In [1]: import numpy as np

In [2]: from numpy import linalg as LA

In [3]: np.set_printoptions(precision=2, suppress=True, linewidth=200)

In [4]: A = np.array([[0, 0, 0, -2, 0],
   ...:     [0, 0, 2, 0, 0],
   ...:     [2, 0, 0, 0, 0],
   ...:     [0, 0, 0, 0, 0],
   ...:     [0, 0, 0, 0, -2]])

In [5]: r = LA.matrix_rank(A)

In [6]: print(r)
4

In [7]: null = LA.svd(A)[2][r:].T

In [8]: print(LA.matrix_rank(A.T @ A), LA.matrix_rank(A @ A.T))
4 4

In [9]: print(null @ null.T)
[[0. 0. 0. 0. 0.]
 [0. 1. 0. 0. 0.]
 [0. 0. 0. 0. 0.]
 [0. 0. 0. 0. 0.]
 [0. 0. 0. 0. 0.]]

In [10]: print([int(LA.matrix_rank(A[:, :j + 1])) for j in range(5)])
[1, 1, 2, 3, 4]

In [11]: W = np.array([[0, 3, 6, 7], [0, 9, 9, 7], [2, 8, 3, 5], [4, 7, 9, 9], [2, 0, 3, 1]])

In [12]: b = np.array([2, 0, 2, 2])

In [13]: act = np.maximum(A @ W + b, 0)

In [14]: print(act)
[[ 0  0  0  0]
 [ 6 16  8 12]
 [ 2  6 14 16]
 [ 2  0  2  2]
 [ 0  0  0  0]]

In [15]: print(LA.matrix_rank(act))
3

In [16]: print((act > 0).mean(axis=0))
[0.6 0.4 0.6 0.6]

In [17]: cent = np.array([[-2, -1, 1], [2, 1, -2], [-1, -2, -1], [2, -2, -2]])

In [18]: print((act @ cent).round(6).argmax(axis=1))
[0 0 0 0 0]

In [19]: print(W @ cent)
[[ 14 -23 -26]
 [ 23 -23 -41]
 [ 19 -10 -27]
 [ 15 -33 -37]
 [ -5 -10  -3]]

In [20]: print(act @ cent)
[[  0   0   0]
 [ 36 -30 -58]
 [ 26 -56 -56]
 [ -2 -10  -4]
 [  0   0   0]]

In [21]: print(np.poly(A))
[1. 2. 0. 0. 0. 0.]

In [22]: print(np.einsum("ii->", A))
-2

In [23]: print(round(float(LA.det(A)), 2))
0.0

In [24]: print((LA.matrix_power((A != 0) + (A.T != 0) + np.eye(5), 5) > 0).astype(int))
[[1 1 1 1 0]
 [1 1 1 1 0]
 [1 1 1 1 0]
 [1 1 1 1 0]
 [0 0 0 0 1]]

In [25]: A2 = np.array([[0, -6, 8], [-9, 1, -2], [1, 9, 4]])

In [26]: E = np.triu(A2, 1)

In [27]: print(E)
[[ 0 -6  8]
 [ 0  0 -2]
 [ 0  0  0]]

In [28]: # triangular

In [29]: ang = np.radians(36)

In [30]: R = np.eye(3)

In [31]: R[1, 1] = R[0, 0] = np.cos(ang)

In [32]: R[1, 0], R[0, 1] = -np.sin(ang), np.sin(ang)

In [33]: print(R)
[[ 0.81  0.59  0.  ]
 [-0.59  0.81  0.  ]
 [ 0.    0.    1.  ]]

In [34]: A2 = E @ R.T

In [35]: print(LA.svd(E, compute_uv=False), LA.svd(A2, compute_uv=False))
[10.13  1.18  0.  ] [10.13  1.18  0.  ]

In [36]: print(np.allclose(E @ E.T, A2 @ A2.T))
True

In [37]: proj = np.triu(np.array([[0, 0, 2], [3, 0, 1], [1, 0, 2]]), 1) + np.eye(3)

In [38]: A2 = proj @ R @ LA.inv(proj)

In [39]: print(np.poly(A2))
[ 1.   -2.62  2.62 -1.  ]

In [40]: print(proj @ R - R @ proj)
[[ 0.    0.   -0.21]
 [ 0.    0.    1.37]
 [ 0.    0.    0.  ]]

In [41]: print(A2)
[[ 0.81  0.59 -0.21]
 [-0.59  0.81  1.37]
 [ 0.    0.    1.  ]]

In [42]: K = np.load("m.npy")

In [43]: print(K)
[[ 0  0  2 -1  0]
 [ 0  0 -2 -1 -4]
 [ 2 -2  0 -4 -2]
 [-1 -1 -4  2 -4]
 [ 0 -4 -2 -4  0]]

In [44]: print(LA.norm(K, axis=1).argmax())
3

In [45]: print(round(LA.norm(K, 1), 2), round(float(LA.norm(K, np.inf)), 2))
12.0 12.0

In [46]: print(round(float(LA.norm(K, 2)), 2))
8.15

In [47]: ev, vecs = LA.eig(K)

In [48]: print(np.sort(LA.eigvals(K @ K)))
[ 0.78  1.23 12.15 47.47 66.37]

In [49]: print(np.sort(LA.eigvals(K.T)))
[-8.15 -1.11  0.88  3.48  6.89]

In [50]: print(np.round(K @ vecs[:, 0] - ev[0] * vecs[:, 0], 2) + 0)
[0. 0. 0. 0. 0.]

In [51]: print(np.sort(LA.eigvals(LA.inv(K))))
[-0.9  -0.12  0.15  0.29  1.13]

In [52]: ev, vecs = LA.eigh(K)

In [53]: print(round(float(ev.sum()), 2), np.trace(K))
2.0 2

In [54]: print(np.round(vecs @ np.diag(ev) @ vecs.T, 2) + 0)
[[ 0.  0.  2. -1.  0.]
 [ 0.  0. -2. -1. -4.]
 [ 2. -2.  0. -4. -2.]
 [-1. -1. -4.  2. -4.]
 [ 0. -4. -2. -4.  0.]]

In [55]: print(np.abs(vecs[:, -1]))
[0.22 0.28 0.42 0.7  0.45]

In [56]: print(np.unique(ev.round(6) + 0, return_counts=True)[1])
[1 1 1 1 1]

In [57]: print(LA.eigvalsh(K @ K))
[ 0.78  1.23 12.15 47.47 66.37]

In [58]: q, R = LA.qr(K)

In [59]: print(q.shape, R.shape)
(5, 5) (5, 5)

In [60]: print(np.trace(q @ q.T))
5.0

In [61]: print(np.abs(np.diag(R)))
[2.24 4.38 3.74 1.88 2.79]

In [62]: m1 = np.array([[2.0, 0.0], [0.0, 2.0]])

In [63]: low = LA.cholesky(m1)

In [64]: print(round(float(np.prod(np.diag(low)) ** 2), 2), np.round(LA.det(m1), 2))
4.0 4.0

In [65]: print(LA.eigvalsh(m1).min() > 0)
True

In [66]: print(np.einsum("ij,ji->", m1, m1))
8.0

In [67]: print(round(LA.det(m1[::-1]), 2))
-4.0

In [68]: print(np.einsum("ii->", m1))
4.0

In [69]: J = np.load("dump.npy")

In [70]: print(J)
[[ 3.19 -8.95 -4.38]
 [-0.72  0.49  2.22]
 [ 1.64  3.54  2.4 ]
 [ 1.59  0.84 -9.11]
 [ 9.73  1.59 -5.74]
 [ 1.73 -2.58 -0.06]
 [ 3.07  2.75 -1.97]
 [-2.03 -0.66  5.3 ]
 [-2.78 -8.1   0.15]
 [-0.26  4.02  6.98]
 [ 3.32  4.53 -0.37]
 [ 1.03 -4.94  5.28]
 [ 0.08 -9.04 -4.08]
 [ 2.57 -1.15 -5.93]
 [ 1.12 -6.44 -1.77]
 [ 4.18 -0.51 -6.57]
 [ 3.53  0.99 -4.04]
 [ 0.64  1.87 -6.85]]

In [71]: A2 = np.c_[J[:, :2] @ np.array([[2, 2], [3, 3]]), np.array([0, 1, 0, 2, 0, 0, 0, 1, 2, 0, 2, 0, 2, 1, 0, 0, 2, 2])]

In [72]: print(A2)
[[-20.47 -20.47   0.  ]
 [  0.03   0.03   1.  ]
 [ 13.9   13.9    0.  ]
 [  5.7    5.7    2.  ]
 [ 24.23  24.23   0.  ]
 [ -4.28  -4.28   0.  ]
 [ 14.39  14.39   0.  ]
 [ -6.04  -6.04   1.  ]
 [-29.86 -29.86   2.  ]
 [ 11.54  11.54   0.  ]
 [ 20.23  20.23   2.  ]
 [-12.76 -12.76   0.  ]
 [-26.96 -26.96   2.  ]
 [  1.69   1.69   1.  ]
 [-17.08 -17.08   0.  ]
 [  6.83   6.83   0.  ]
 [ 10.03  10.03   2.  ]
 [  6.89   6.89   2.  ]]

In [73]: print(np.round(LA.lstsq(J, A2[:, 0])[0], 2) + 0)
[2. 3. 0.]

In [74]: print(np.round(LA.norm(A2 - J @ LA.lstsq(J, A2)[0], axis=0), 2) + 0)
[0.  0.  4.6]

In [75]: print(round(LA.norm(A2, 2) / LA.norm(A2), 2))
1.0

In [76]: print([round(float(x), 2) for x in LA.svd(A2, compute_uv=False)[:3]])
[92.81, 5.17, 0.0]

In [77]: print(LA.cond(A2) > 100)
True

In [78]: print(LA.matrix_rank(A2, rtol=0.1))
1

In [79]: print(np.argsort(-LA.norm(A2, axis=0).round(6), kind="stable")[:3])
[0 1 2]

In [80]: D = LA.norm(J[:, None] - J[None], axis=-1)

In [81]: print((D + 1e9 * np.eye(18)).round(6).argmin(axis=1))
[12  7 10 17 15 14 10  1 14  2  6  7  0 15 12 13  6  3]

In [82]: print(LA.matrix_rank(D ** 2))
5

In [83]: print(np.flatnonzero(D[1] < D.mean() / 2))
[1 2 7]

In [84]: print(D.mean(axis=1).argmax())
9
